$ python -q
>>> import numpy as np
>>> np.set_printoptions(precision=2, suppress=True, linewidth=120, legacy="1.25")
>>> W0 = np.array([[3, -4, -2, 4, 0],
...     [0, 3, -4, -2, 4],
...     [4, 0, 3, -4, -2],
...     [-2, 4, 0, 3, -4],
...     [-4, -2, 4, 0, 3]])
>>> np.linalg.matrix_power(W0, 3)
array([[  27,  220,  -54,   92, -284],
       [-284,   27,  220,  -54,   92],
       [  92, -284,   27,  220,  -54],
       [ -54,   92, -284,   27,  220],
       [ 220,  -54,   92, -284,   27]])
>>> W0 @ W0
array([[ -7,  -8,   4,  40, -28],
       [-28,  -7,  -8,   4,  40],
       [ 40, -28,  -7,  -8,   4],
       [  4,  40, -28,  -7,  -8],
       [ -8,   4,  40, -28,  -7]])
>>> np.allclose(W0 @ W0.T, W0.T @ W0)
True
>>> M2 = np.linalg.inv(W0)
>>> np.allclose(M2, W0.T)
False
>>> round(np.linalg.slogdet(W0)[0], 2)
1.0
>>> np.round(np.linalg.det(W0) * np.linalg.det(M2), 2)
1.0
>>> M2
array([[0.25, 0.2 , 0.27, 0.16, 0.12],
       [0.12, 0.25, 0.2 , 0.27, 0.16],
       [0.16, 0.12, 0.25, 0.2 , 0.27],
       [0.27, 0.16, 0.12, 0.25, 0.2 ],
       [0.2 , 0.27, 0.16, 0.12, 0.25]])
>>> print(round(float(np.linalg.cond(W0)), 2))
7.63
>>> np.round(W0 @ M2, 2) + 0
array([[1., 0., 0., 0., 0.],
       [0., 1., 0., 0., 0.],
       [0., 0., 1., 0., 0.],
       [0., 0., 0., 1., 0.],
       [0., 0., 0., 0., 1.]])
>>> M2 = np.array([[-2, 0], [-5, -2], [5, 1], [1, 2], [-1, 4]])
>>> np.linalg.matrix_rank(np.vstack([W0, M2.T]))
5
>>> np.linalg.matrix_rank(W0 @ M2)
2
>>> W0 @ M2
array([[  8,  14],
       [-41,   2],
       [  5, -13],
       [ -9, -18],
       [ 35,  20]])
>>> np.einsum("ik,kj->ji", W0, M2)
array([[  8, -41,   5,  -9,  35],
       [ 14,   2, -13, -18,  20]])
>>> np.einsum("ij->j", W0)
array([1, 1, 1, 1, 1])
>>> cov = W0.T @ W0
>>> cov
array([[ 45, -12, -10, -10, -12],
       [-12,  45, -12, -10, -10],
       [-10, -12,  45, -12, -10],
       [-10, -10, -12,  45, -12],
       [-12, -10, -10, -12,  45]])
>>> np.linalg.svd(W0, compute_uv=False) ** 2
array([58.24, 58.24, 53.76, 53.76,  1.  ])
>>> np.linalg.matrix_rank(cov)
5
>>> np.trace(cov), (W0 ** 2).sum()
(225, 225)
>>> (W0 @ W0.T).shape
(5, 5)
>>> rng = np.random.default_rng(308)
>>> M = np.eye(3, dtype=int)[rng.permutation(3)] * np.array([0, 0, 1])
>>> M
array([[0, 0, 1],
       [0, 0, 0],
       [0, 0, 0]])
>>> # row 2 repeats row 1
>>> M @ np.linalg.pinv(M) @ M
array([[0., 0., 1.],
       [0., 0., 0.],
       [0., 0., 0.]])
>>> print(np.unique(M.round(6), axis=0).shape)
(2, 3)
>>> np.allclose(M[:-1].T @ np.linalg.lstsq(M[:-1].T, M[-1])[0], M[-1])
True
>>> np.round(np.trace(np.linalg.pinv(M) @ M), 2)
1.0
>>> np.linalg.lstsq(M[:-1].T, M[-1])[2]
1
>>> r = np.linalg.matrix_rank(M)
>>> r
1
>>> null = np.linalg.svd(M)[2][r:].T
>>> M @ null
array([[0., 0.],
       [0., 0.],
       [0., 0.]])
>>> print(null.shape)
(3, 2)
>>> np.allclose(M @ null, 0)
True
>>> [int(np.linalg.matrix_rank(np.delete(M, i, axis=0))) for i in range(3)]
[0, 1, 1]
>>> [int(np.linalg.matrix_rank(M[:, :j + 1])) for j in range(3)]
[0, 0, 1]
>>> Uu, sv, vt = np.linalg.svd(M, full_matrices=False)
>>> (sv > 1e-8).sum()
1
>>> np.allclose(Uu * sv @ vt, M)
True
>>> print(np.abs(vt[0]))
[0. 0. 1.]
>>> sv / sv[0]
array([ 1.,  0., -0.])
>>> Uu.shape, sv.shape, vt.shape
((3, 3), (3,), (3, 3))
>>> print(np.linalg.matrix_rank(M, rtol=0.1))
1
>>> [round(float(x), 2) for x in np.linalg.svd(M, compute_uv=False)[:3]]
[1.0, 0.0, 0.0]
>>> data = np.load("data.npy")
>>> print(data)
[[ 0.18  0.67 -0.95]
 [ 0.06 -0.09 -0.04]
 [ 0.14 -0.35  0.14]
 [ 0.18  0.85 -0.99]
 [-0.04 -0.67  0.88]
 [-0.28 -0.95  1.  ]
 [-0.31 -0.82  0.99]
 [ 0.04 -0.35  0.41]
 [-0.06 -0.35  0.63]
 [ 0.13  0.67 -0.93]
 [-0.09 -0.79  0.96]
 [ 0.01 -0.49  0.67]
 [ 0.08  0.18 -0.48]
 [ 0.01  0.   -0.03]
 [ 0.   -0.62  0.81]
 [-0.14  0.26  0.  ]
 [ 0.2   0.97 -1.  ]
 [ 0.04  0.   -0.12]
 [-0.02  0.35 -0.46]
 [-0.04 -0.76  0.93]
 [ 0.17  0.67 -0.94]
 [-0.19 -0.72  0.96]
 [ 0.04 -0.56  0.7 ]
 [-0.12 -0.18  0.56]
 [-0.02 -0.26  0.45]
 [-0.22 -0.76  0.98]
 [ 0.2   0.76 -0.97]
 [ 0.11  0.62 -0.9 ]
 [ 0.06 -0.56  0.66]
 [-0.1   0.09  0.16]
 [-0.19 -0.99  1.  ]
 [ 0.12  0.91 -0.99]]
>>> Ac = data - data.mean(axis=0)
>>> Uu, sv, vt = np.linalg.svd(Ac, full_matrices=False)
>>> np.round(Ac.mean(axis=0), 2) + 0
array([0., 0., 0.])
>>> np.abs(vt[0]).argmax()
2
>>> vt[0] * np.sign(vt[0, np.abs(vt[0]).argmax()])
array([-0.11, -0.62,  0.77])
